$ ipython --no-banner

In [1]: import numpy as np

In [2]: import numpy.linalg as la

In [3]: np.set_printoptions(precision=1, suppress=True, linewidth=120, legacy="1.25")

In [4]: J = np.loadtxt("out9.csv", delimiter=",")

In [5]: J
Out[5]: 
array([[-3.,  0.,  0.,  0.,  0.,  0.,  0.,  0.,  0.,  0.,  0.],
       [ 0.,  0.,  0.,  0.,  0.,  0.,  0.,  0.,  0.,  1.,  0.],
       [ 0.,  0.,  0.,  0.,  0.,  0.,  0.,  0.,  0.,  0.,  3.],
       [ 0.,  0.,  0.,  0.,  0.,  0.,  0.,  0.,  0.,  0.,  0.],
       [ 0.,  0.,  0., -3.,  0.,  0.,  0.,  0.,  0.,  0.,  0.],
       [ 0.,  0.,  0.,  0.,  0.,  0.,  0.,  0.,  2.,  0.,  0.],
       [ 0.,  0.,  0.,  0., -2.,  0.,  0.,  0.,  0.,  0.,  0.],
       [ 0.,  0.,  1.,  0.,  0.,  0.,  0.,  0.,  0.,  0.,  0.],
       [ 0.,  0.,  0.,  0.,  0.,  0.,  2.,  0.,  0.,  0.,  0.],
       [ 0.,  0.,  0.,  0.,  0.,  0.,  0.,  3.,  0.,  0.,  0.],
       [ 0.,  0.,  0.,  0.,  0.,  2.,  0.,  0.,  0.,  0.,  0.]])

In [6]: np.argsort(-la.norm(J, axis=0).round(6), kind="stable")[:3]
Out[6]: array([0, 3, 7])

In [7]: [round(float(x), 1) for x in la.svd(J, compute_uv=False)[:3]]
Out[7]: [3.0, 3.0, 3.0]

In [8]: la.cond(J) > 100
Out[8]: True

In [9]: la.matrix_rank(J, rtol=0.1)
Out[9]: 10

In [10]: Uu, sig, VT = la.svd(J)

In [11]: V = VT[:(sig > 1e-8).sum()]

In [12]: rng = np.random.default_rng(45)

In [13]: x = J[6] + -1 * J[10] + rng.integers(2) * np.eye(11)[5]

In [14]: x
Out[14]: array([ 0.,  0.,  0.,  0., -2., -1.,  0.,  0.,  0.,  0.,  0.])

In [15]: np.diag(V.T @ V)
Out[15]: array([1., 0., 1., 1., 1., 1., 1., 1., 1., 1., 1.])

In [16]: la.matrix_rank(np.vstack([J, x]))
Out[16]: 10

In [17]: Uu, sig, VT = la.svd(J)

In [18]: sig
Out[18]: array([3., 3., 3., 3., 2., 2., 2., 2., 1., 1., 0.])

In [19]: np.argmax(sig[:-1] / (sig[1:] + 1e-6)) + 1
Out[19]: 10

In [20]: M2 = Uu[:, :10] @ np.diag(sig[:10]) @ VT[:10]

In [21]: np.abs(J - M2).max()
Out[21]: 0.0

In [22]: la.matrix_rank(M2)
Out[22]: 10

In [23]: la.matrix_rank(J, rtol=0.05)
Out[23]: 10

In [24]: J[:, 4] @ J[:, 2]
Out[24]: 0.0

In [25]: J @ J.T
Out[25]: 
array([[9., 0., 0., 0., 0., 0., 0., 0., 0., 0., 0.],
       [0., 1., 0., 0., 0., 0., 0., 0., 0., 0., 0.],
       [0., 0., 9., 0., 0., 0., 0., 0., 0., 0., 0.],
       [0., 0., 0., 0., 0., 0., 0., 0., 0., 0., 0.],
       [0., 0., 0., 0., 9., 0., 0., 0., 0., 0., 0.],
       [0., 0., 0., 0., 0., 4., 0., 0., 0., 0., 0.],
       [0., 0., 0., 0., 0., 0., 4., 0., 0., 0., 0.],
       [0., 0., 0., 0., 0., 0., 0., 1., 0., 0., 0.],
       [0., 0., 0., 0., 0., 0., 0., 0., 4., 0., 0.],
       [0., 0., 0., 0., 0., 0., 0., 0., 0., 9., 0.],
       [0., 0., 0., 0., 0., 0., 0., 0., 0., 0., 4.]])

In [26]: la.svd(J, compute_uv=False)
Out[26]: array([3., 3., 3., 3., 2., 2., 2., 2., 1., 1., 0.])

In [27]: mat = np.load("block4.npy")

In [28]: mat
Out[28]: 
array([[12.,  9.,  3.,  6.,  9.,  0.,  3.,  9.,  6.,  0.],
       [ 9., 12.,  3.,  6.,  9.,  0.,  3.,  9.,  6.,  0.],
       [ 3.,  3.,  4.,  2.,  3.,  0.,  1.,  3.,  2.,  0.],
       [ 6.,  6.,  2.,  7.,  6.,  0.,  2.,  6.,  4.,  0.],
       [ 9.,  9.,  3.,  6., 12.,  0.,  3.,  9.,  6.,  0.],
       [ 0.,  0.,  0.,  0.,  0.,  3.,  0.,  0.,  0.,  0.],
       [ 3.,  3.,  1.,  2.,  3.,  0.,  4.,  3.,  2.,  0.],
       [ 9.,  9.,  3.,  6.,  9.,  0.,  3., 12.,  6.,  0.],
       [ 6.,  6.,  2.,  4.,  6.,  0.,  2.,  6.,  7.,  0.],
       [ 0.,  0.,  0.,  0.,  0.,  0.,  0.,  0.,  0.,  3.]])

In [29]: # 3 blocks once reordered

In [30]: Uu, sig, VT = la.svd(mat)

In [31]: np.argmax(sig[:-1] / (sig[1:] + 1e-6)) + 1
Out[31]: 1

In [32]: sig
Out[32]: array([49.,  3.,  3.,  3.,  3.,  3.,  3.,  3.,  3.,  3.])

In [33]: M2 = Uu[:, :1] @ np.diag(sig[:1]) @ VT[:1]

In [34]: np.abs(mat - M2).max()
Out[34]: 3.0

In [35]: round(la.norm(mat - M2, 2), 1), round(float(sig[1]), 1)
Out[35]: (3.0, 3.0)

In [36]: M2
Out[36]: 
array([[9.6, 9.6, 3.2, 6.4, 9.6, 0. , 3.2, 9.6, 6.4, 0. ],
       [9.6, 9.6, 3.2, 6.4, 9.6, 0. , 3.2, 9.6, 6.4, 0. ],
       [3.2, 3.2, 1.1, 2.1, 3.2, 0. , 1.1, 3.2, 2.1, 0. ],
       [6.4, 6.4, 2.1, 4.3, 6.4, 0. , 2.1, 6.4, 4.3, 0. ],
       [9.6, 9.6, 3.2, 6.4, 9.6, 0. , 3.2, 9.6, 6.4, 0. ],
       [0. , 0. , 0. , 0. , 0. , 0. , 0. , 0. , 0. , 0. ],
       [3.2, 3.2, 1.1, 2.1, 3.2, 0. , 1.1, 3.2, 2.1, 0. ],
       [9.6, 9.6, 3.2, 6.4, 9.6, 0. , 3.2, 9.6, 6.4, 0. ],
       [6.4, 6.4, 2.1, 4.3, 6.4, 0. , 2.1, 6.4, 4.3, 0. ],
       [0. , 0. , 0. , 0. , 0. , 0. , 0. , 0. , 0. , 0. ]])
